$ python3 -q
>>> import numpy as np
>>> np.set_printoptions(precision=3, suppress=True, linewidth=100)
>>> arr = np.load("mat.npy")
>>> arr
array([[ 0,  0,  0],
       [-3, -1,  1],
       [ 0,  0,  0],
       [ 0,  0,  0],
       [ 0,  0,  0],
       [ 0,  0,  0],
       [ 0,  0,  0],
       [ 0,  1, -3],
       [-3, -1,  1],
       [-3, -1,  1],
       [ 0,  0,  0],
       [ 0,  1, -3],
       [ 0,  0,  0],
       [ 1,  0,  2],
       [ 1,  1, -1],
       [ 0,  0,  0],
       [ 0,  1, -3],
       [ 1,  0,  2],
       [ 0,  0,  0],
       [-3, -1,  1]])
>>> W1 = np.array([[3, 2, 2, 0, 1, 1], [2, 3, 1, 1, 1, 0], [1, 0, 1, 3, 0, 2]])
>>> coef = np.array([-2, -1, 9, 0, 5, -1])
>>> H = np.maximum(arr @ W1 + coef, 0)
>>> np.linalg.matrix_rank(H)
np.int64(5)
>>> H
array([[ 0,  0,  9,  0,  5,  0],
       [ 0,  0,  3,  2,  1,  0],
       [ 0,  0,  9,  0,  5,  0],
       [ 0,  0,  9,  0,  5,  0],
       [ 0,  0,  9,  0,  5,  0],
       [ 0,  0,  9,  0,  5,  0],
       [ 0,  0,  9,  0,  5,  0],
       [ 0,  2,  7,  0,  6,  0],
       [ 0,  0,  3,  2,  1,  0],
       [ 0,  0,  3,  2,  1,  0],
       [ 0,  0,  9,  0,  5,  0],
       [ 0,  2,  7,  0,  6,  0],
       [ 0,  0,  9,  0,  5,  0],
       [ 3,  1, 13,  6,  6,  4],
       [ 2,  4, 11,  0,  7,  0],
       [ 0,  0,  9,  0,  5,  0],
       [ 0,  2,  7,  0,  6,  0],
       [ 3,  1, 13,  6,  6,  4],
       [ 0,  0,  9,  0,  5,  0],
       [ 0,  0,  3,  2,  1,  0]])
>>> (H > 0).astype(int)
array([[0, 0, 1, 0, 1, 0],
       [0, 0, 1, 1, 1, 0],
       [0, 0, 1, 0, 1, 0],
       [0, 0, 1, 0, 1, 0],
       [0, 0, 1, 0, 1, 0],
       [0, 0, 1, 0, 1, 0],
       [0, 0, 1, 0, 1, 0],
       [0, 1, 1, 0, 1, 0],
       [0, 0, 1, 1, 1, 0],
       [0, 0, 1, 1, 1, 0],
       [0, 0, 1, 0, 1, 0],
       [0, 1, 1, 0, 1, 0],
       [0, 0, 1, 0, 1, 0],
       [1, 1, 1, 1, 1, 1],
       [1, 1, 1, 0, 1, 0],
       [0, 0, 1, 0, 1, 0],
       [0, 1, 1, 0, 1, 0],
       [1, 1, 1, 1, 1, 1],
       [0, 0, 1, 0, 1, 0],
       [0, 0, 1, 1, 1, 0]])
>>> W2 = np.array([[0, 2], [0, 1], [2, 0], [3, 2], [1, 0], [0, 2]])
>>> (H @ W2).round(6).argmax(axis=1)
array([0, 0, 0, 0, 0, 0, 0, 0, 0, 0, 0, 0, 0, 0, 0, 0, 0, 0, 0, 0])
